$ python -q
>>> import numpy as np
>>> import numpy.linalg as la
>>> np.set_printoptions(precision=2, suppress=True, linewidth=160, floatmode="fixed")
>>> F = np.array([[3.39, -2.17, 3.39],
...     [1.75, 2.75, 1.75],
...     [0.58, 6.26, 0.58],
...     [1.24, 4.29, 1.24],
...     [2.2, 1.4, 2.2],
...     [1.28, 4.16, 1.28],
...     [1.29, 4.13, 1.29],
...     [1.98, 2.07, 1.98],
...     [1.2, 4.41, 1.2],
...     [1.37, 3.9, 1.37],
...     [3.25, -1.75, 3.25],
...     [0.95, 5.15, 0.95],
...     [0.91, 5.27, 0.91]])
>>> r = la.matrix_rank(F)
>>> print(r)
2
>>> null = la.svd(F)[2][r:].T
>>> np.allclose(F @ null, 0)
True
>>> np.round(F @ null, 2) + 0
array([[0.00],
       [0.00],
       [0.00],
       [0.00],
       [0.00],
       [0.00],
       [0.00],
       [0.00],
       [0.00],
       [0.00],
       [0.00],
       [0.00],
       [0.00]])
>>> [int(la.matrix_rank(F[:i])) for i in range(1, len(F) + 1)]
[1, 2, 2, 2, 2, 2, 2, 2, 2, 2, 2, 2, 2]
>>> print(np.round(null[:, 0] / null[np.abs(null[:, 0]).round(6).argmax(), 0], 2) + 0)
[ 1.00  0.00 -1.00]
>>> la.matrix_rank(F.T @ F), la.matrix_rank(F @ F.T)
(np.int64(2), np.int64(2))
>>> np.round(null @ null.T, 2) + 0
array([[ 0.50,  0.00, -0.50],
       [ 0.00,  0.00,  0.00],
       [-0.50,  0.00,  0.50]])
>>> round(la.norm(F, 2) / la.norm(F), 2)
np.float64(0.88)
>>> E = np.load("arr.npy")
>>> E
array([[2, 2, 2],
       [2, 4, 4],
       [2, 4, 6]])
>>> O, vecs = la.qr(E[:, :1])[0], la.qr(E[:, 1:])[0]
>>> sigma = la.svd(O.T @ vecs, compute_uv=False)
>>> sigma
array([0.97])
>>> round(float(la.norm(O @ O.T - vecs @ vecs.T, 2)), 2)
1.0
>>> Lm = la.cholesky(E)
>>> la.eigvalsh(E).min() > 0
np.True_
>>> Lm
array([[1.41, 0.00, 0.00],
       [1.41, 1.41, 0.00],
       [1.41, 1.41, 1.41]])
>>> round(float(np.prod(np.diag(Lm)) ** 2), 2), round(la.det(E), 2)
(8.0, np.float64(8.0))
>>> w, vecs = la.eig(E)
>>> np.sort(la.eigvals(E @ E))
array([  0.38,   1.65, 101.97])
>>> np.sort(la.eigvals(la.inv(E)))
array([0.10, 0.78, 1.62])
>>> print(np.round(E @ vecs[:, 0] - w[0] * vecs[:, 0], 2) + 0)
[0.00 0.00 0.00]
>>> mat = np.load("a.npy")
>>> mat
array([[ 22,  -1,   2],
       [ -1,  14, -10],
       [  2, -10,  37]])
>>> vec = np.ones(3)
>>> for _ in range(3):
...     vec = mat @ vec
...     vec /= la.norm(vec)
...     print(round(vec @ mat @ vec, 2))
... 
31.67
38.42
40.29
>>> round(float(la.eigvalsh(mat)[-1]), 2)
41.0
>>> vec
array([ 0.30, -0.31,  0.90])
>>> Lm = la.cholesky(mat)
>>> Lm
array([[ 4.69,  0.00,  0.00],
       [-0.21,  3.74,  0.00],
       [ 0.43, -2.65,  5.46]])
>>> print(la.eigvalsh(mat).min() > 0)
True
>>> A2 = la.inv(Lm)
>>> print(np.round(la.cond(Lm), 2))
2.0
>>> round(float(la.det(Lm) * la.det(A2)), 2)
1.0
>>> np.round(la.slogdet(Lm)[0], 2)
np.float64(1.0)
>>> np.round(Lm @ A2, 2) + 0
array([[1.00, 0.00, 0.00],
       [0.00, 1.00, 0.00],
       [0.00, 0.00, 1.00]])
>>> M = np.loadtxt("case8.csv", delimiter=",")
>>> M
array([[  6.74,  -0.65,   7.53,  15.64],
       [ 13.87, -10.83,  21.25,   1.59],
       [ -2.35,   0.25, -13.31,   6.97],
       [  4.50, -12.75,  -3.40,  13.62],
       [ 23.88,  13.26, -21.60,   6.98],
       [ 32.10,  -0.93, -16.12,   4.57],
       [  1.41,   4.06,   6.85,  -7.51],
       [-10.66,  -9.66,  28.22, -10.88],
       [  7.86, -13.29,   7.45,  -2.33],
       [  0.91,   4.43,   4.59,   1.63],
       [-13.91,  -0.70,  -6.08,  -5.94],
       [-14.04,  -2.40, -15.11,  -8.25],
       [-26.99,   4.22,  -2.13,   3.93],
       [  8.29,   4.62, -10.43, -10.87],
       [ 12.66,   0.68,  15.36,  -8.72],
       [-17.89,   2.72,   0.93,   5.74],
       [ 32.69,  -5.90,  -0.01,  -6.59],
       [  8.45,   0.25, -14.54,   2.82],
       [-39.42,   1.26,   8.51,  -0.76],
       [-17.93,  15.20,  -3.77,  17.42],
       [  5.92,  -1.89, -13.12,  -8.27],
       [-19.29,  -6.77, -15.53,   6.03],
       [-26.04,  -6.13,   2.84,  -6.97]])
>>> hat = M @ la.solve(M.T @ M, M.T)
>>> np.allclose(hat @ hat, hat)
True
>>> print(hat @ M[:, 1])
[ -0.65 -10.83   0.25 -12.75  13.26  -0.93   4.06  -9.66 -13.29   4.43  -0.70  -2.40   4.22   4.62   0.68   2.72  -5.90   0.25   1.26  15.20  -1.89  -6.77
  -6.13]
>>> np.round(np.trace(hat), 2)
np.float64(4.0)
>>> la.matrix_rank(np.eye(23) - hat)
np.int64(19)
>>> np.round(la.eigvalsh(hat), 2) + 0
array([0.00, 0.00, 0.00, 0.00, 0.00, 0.00, 0.00, 0.00, 0.00, 0.00, 0.00, 0.00, 0.00, 0.00, 0.00, 0.00, 0.00, 0.00, 0.00, 1.00, 1.00, 1.00, 1.00])
>>> A2 = np.c_[M[:, :1] @ np.array([[3]]), np.array([0, 1, -2, 1, 0, 1, -1, -1, -2, 2, -2, -1, -2, -1, 1, 2, 2, -1, 2, 1, 0, 1, 0])]
>>> A2
array([[  20.22,    0.00],
       [  41.61,    1.00],
       [  -7.05,   -2.00],
       [  13.50,    1.00],
       [  71.64,    0.00],
       [  96.30,    1.00],
       [   4.23,   -1.00],
       [ -31.98,   -1.00],
       [  23.58,   -2.00],
       [   2.73,    2.00],
       [ -41.73,   -2.00],
       [ -42.12,   -1.00],
       [ -80.97,   -2.00],
       [  24.87,   -1.00],
       [  37.98,    1.00],
       [ -53.67,    2.00],
       [  98.07,    2.00],
       [  25.35,   -1.00],
       [-118.26,    2.00],
       [ -53.79,    1.00],
       [  17.76,    0.00],
       [ -57.87,    1.00],
       [ -78.12,    0.00]])
>>> np.round(la.norm(A2 - M @ la.lstsq(M, A2)[0], axis=0), 2) + 0
array([0.00, 6.12])
>>> la.matrix_rank(np.c_[M, A2])
np.int64(5)
>>> la.norm(la.qr(M)[0].T @ A2, axis=0) ** 2 / ((A2 ** 2).sum(axis=0) + 1e-12)
array([1.00, 0.13])
>>> la.matrix_rank(A2)
np.int64(2)
>>> r0, g = M[20], M[13]
>>> print(np.round(r0 @ r0, 2))
279.15
>>> round(float(r0 @ g), 2)
267.08
>>> pr = (r0 @ g) / (r0 @ r0) * r0
>>> g - pr
array([ 2.63,  6.43,  2.12, -2.96])
>>> pr
array([  5.66,  -1.81, -12.55,  -7.91])
>>> np.round(la.norm(r0 + g) ** 2 + la.norm(r0 - g) ** 2, 2)
np.float64(1192.31)
>>> O, r_ = la.qr(M)
>>> print(O @ r_)
[[  6.74  -0.65   7.53  15.64]
 [ 13.87 -10.83  21.25   1.59]
 [ -2.35   0.25 -13.31   6.97]
 [  4.50 -12.75  -3.40  13.62]
 [ 23.88  13.26 -21.60   6.98]
 [ 32.10  -0.93 -16.12   4.57]
 [  1.41   4.06   6.85  -7.51]
 [-10.66  -9.66  28.22 -10.88]
 [  7.86 -13.29   7.45  -2.33]
 [  0.91   4.43   4.59   1.63]
 [-13.91  -0.70  -6.08  -5.94]
 [-14.04  -2.40 -15.11  -8.25]
 [-26.99   4.22  -2.13   3.93]
 [  8.29   4.62 -10.43 -10.87]
 [ 12.66   0.68  15.36  -8.72]
 [-17.89   2.72   0.93   5.74]
 [ 32.69  -5.90  -0.01  -6.59]
 [  8.45   0.25 -14.54   2.82]
 [-39.42   1.26   8.51  -0.76]
 [-17.93  15.20  -3.77  17.42]
 [  5.92  -1.89 -13.12  -8.27]
 [-19.29  -6.77 -15.53   6.03]
 [-26.04  -6.13   2.84  -6.97]]
>>> round(float(abs(r_[0, 0])), 2), np.round(la.norm(M[:, 0]), 2)
(88.38, np.float64(88.38))
>>> np.trace(O @ O.T)
np.float64(4.0)
>>> r_
array([[-88.38,   2.53,   7.89,   1.07],
       [  0.00,  34.12, -22.01,   9.38],
       [  0.00,   0.00,  55.96,  -6.49],
       [  0.00,   0.00,   0.00, -38.17]])
>>> [int(la.matrix_rank(la.matrix_power(r_, p))) for p in range(1, 5)]
[4, 4, 4, 4]
>>> la.matrix_power(r_ - np.diag(np.diag(r_)), 4)
array([[0.00, 0.00, 0.00, 0.00],
       [0.00, 0.00, 0.00, 0.00],
       [0.00, 0.00, 0.00, 0.00],
       [0.00, 0.00, 0.00, 0.00]])
>>> X = np.load("mat.npy")
>>> X
array([[-0.77, -0.45, -1.03],
       [ 0.42,  0.95, -4.01],
       [-0.28,  0.48, -0.80],
       [ 0.80,  0.28,  1.66],
       [-0.84, -0.07,  0.55],
       [-0.36, -0.25,  2.07],
       [-1.05, -0.53,  0.62],
       [ 0.60, -0.78,  3.73],
       [ 0.45, -0.78,  4.85],
       [ 1.66,  0.69,  0.02],
       [-0.36, -0.05, -1.35],
       [-0.47, -0.90,  4.26],
       [ 0.90,  0.96,  1.28],
       [-0.72,  1.05, -5.06],
       [ 0.00, -0.78,  2.47],
       [ 0.62, -0.24,  0.90],
       [ 0.58, -0.16,  1.03],
       [-0.76, -0.28, -2.15],
       [ 0.99,  0.00, -0.08],
       [ 1.10,  1.03, -2.56],
       [-0.27, -0.14,  0.32],
       [ 0.03, -0.63,  2.59]])
>>> vec = np.array([-1, 1, -1])
>>> a = np.maximum(X @ vec, 0)
>>> np.flatnonzero(a > 1e-9)
array([ 0,  1,  2,  4, 10, 13, 17, 19])
